% python3 -q
>>> import numpy as np
>>> from numpy import linalg as LA
>>> np.set_printoptions(precision=1, suppress=True, linewidth=200, floatmode="fixed")
>>> basis = np.array([[-5, -4, -4, 9, 7], [-3, 0, 1, 7, 5]])
>>> X = np.repeat(basis, 21 // 2, axis=0)
>>> rng = np.random.default_rng(694194)
>>> X = X + 0.1 * rng.normal(size=X.shape)
>>> print(X.round(1) + 0)
[[-4.9 -3.8 -4.1  9.2  6.9]
 [-5.1 -3.8 -3.9  8.9  7.0]
 [-5.1 -4.0 -3.9  9.1  6.9]
 [-5.1 -4.0 -4.0  9.0  6.9]
 [-5.1 -4.1 -4.2  8.9  7.1]
 [-4.8 -4.0 -3.9  9.0  6.9]
 [-5.1 -4.0 -3.9  8.9  7.0]
 [-5.1 -4.1 -4.0  8.9  7.0]
 [-5.1 -4.0 -4.0  8.9  7.0]
 [-4.8 -4.0 -4.0  9.1  7.1]
 [-3.1 -0.1  1.0  7.0  4.9]
 [-3.1  0.0  1.2  7.0  4.8]
 [-3.1 -0.1  1.1  7.1  5.0]
 [-3.0  0.0  1.0  7.1  5.2]
 [-2.9 -0.1  0.9  7.0  4.9]
 [-3.0  0.0  1.0  6.9  5.0]
 [-3.0  0.1  0.8  7.0  4.9]
 [-3.0 -0.1  1.0  7.0  5.0]
 [-3.1  0.1  1.0  7.0  5.0]
 [-3.2  0.0  1.0  7.0  5.1]]
>>> basis = X[[5, 17]].astype(float)
>>> for _ in range(6):
...     lab = LA.norm(X[:, None] - basis, axis=-1).argmin(axis=1)
...     basis = np.array([X[lab == j].mean(axis=0) for j in range(2)])
... 
>>> print(lab)
[0 0 0 0 0 0 0 0 0 0 1 1 1 1 1 1 1 1 1 1]
>>> print(np.abs(basis[1] - basis[0]).argmax())
2
>>> Xs = X - X.mean(axis=0)
>>> U, s, Vh = LA.svd(Xs, full_matrices=False)
>>> print(round(float((s ** 2).sum() ** 2 / (s ** 4).sum()), 1))
1.0
>>> print(np.abs(Vh[0]).argmax())
2
>>> print(np.searchsorted(np.cumsum(s ** 2) / (s ** 2).sum(), 0.9) + 1)
1
>>> print(Vh[0] * np.sign(Vh[0, np.abs(Vh[0]).argmax()]))
[ 0.3  0.5  0.7 -0.3 -0.3]
>>> print(np.round(Xs.mean(axis=0), 1) + 0)
[0.0 0.0 0.0 0.0 0.0]
>>> print(np.abs(Vh[-1]))
[0.4 0.1 0.4 0.8 0.2]
>>> print((np.sign(U[:, 0]) == np.sign(U[0, 0])).astype(int))
[1 1 1 1 1 1 1 1 1 1 0 0 0 0 0 0 0 0 0 0]
>>> print(s)
[16.2  0.5  0.4  0.3  0.3]
>>> print(np.abs(U[:, 0]).argmax())
4
>>> vec = np.array([0, 1, 0, 1, -1])
>>> y = X @ vec
>>> print(np.round(LA.pinv(X) @ X, 1) + 0)
[[1.0 0.0 0.0 0.0 0.0]
 [0.0 1.0 0.0 0.0 0.0]
 [0.0 0.0 1.0 0.0 0.0]
 [0.0 0.0 0.0 1.0 0.0]
 [0.0 0.0 0.0 0.0 1.0]]
>>> print(y)
[-1.6 -2.0 -1.8 -2.0 -2.3 -2.0 -2.0 -2.2 -2.1 -2.0  2.0  2.1  2.0  1.9  1.9  1.9  2.1  1.8  2.2  1.9]
>>> print(np.round(LA.lstsq(X, y)[0], 1) + 0)
[ 0.0  1.0  0.0  1.0 -1.0]
>>> y = y + 0.3 * rng.normal(size=20)
>>> print(y)
[-1.9 -1.9 -1.8 -1.6 -2.3 -2.3 -2.3 -2.1 -2.6 -1.9  1.6  2.6  2.1  2.0  2.1  1.7  2.4  2.2  2.4  1.9]
>>> coef, *_ = LA.lstsq(X, y)
>>> print(coef.round())
[-0.0  1.0  0.0  1.0 -1.0]
>>> print(coef.round(1) + 0)
[-0.2  1.0  0.0  1.2 -1.3]
>>> print([round(float(LA.norm(LA.solve(X.T @ X + lam * np.eye(5), X.T @ y))), 2) for lam in (0, 1, 10, 100)])
[2.01, 0.77, 0.7, 0.45]
>>> print(round(float(LA.norm(y - X @ coef)), 1))
1.2
>>> def softmax(z):
...     e = np.exp(z - z.max(axis=-1, keepdims=True))
...     return e / e.sum(axis=-1, keepdims=True)
... 
>>> print(np.round(softmax(X[12] + -3), 1) + 0)
[0.0 0.0 0.0 0.9 0.1]
>>> print(softmax(X).sum(axis=1))
[1.0 1.0 1.0 1.0 1.0 1.0 1.0 1.0 1.0 1.0 1.0 1.0 1.0 1.0 1.0 1.0 1.0 1.0 1.0 1.0]
>>> print(np.round(softmax(X[12]), 1) + 0)
[0.0 0.0 0.0 0.9 0.1]
>>> scores = X @ X.T / np.sqrt(5)
>>> print(softmax(scores).round(6).argmax(axis=1))
[4 4 4 4 4 4 4 4 4 4 0 0 0 0 0 0 0 9 0 0]
>>> print(softmax(scores)[12] @ X)
[-5.0 -4.0 -4.0  9.0  7.0]
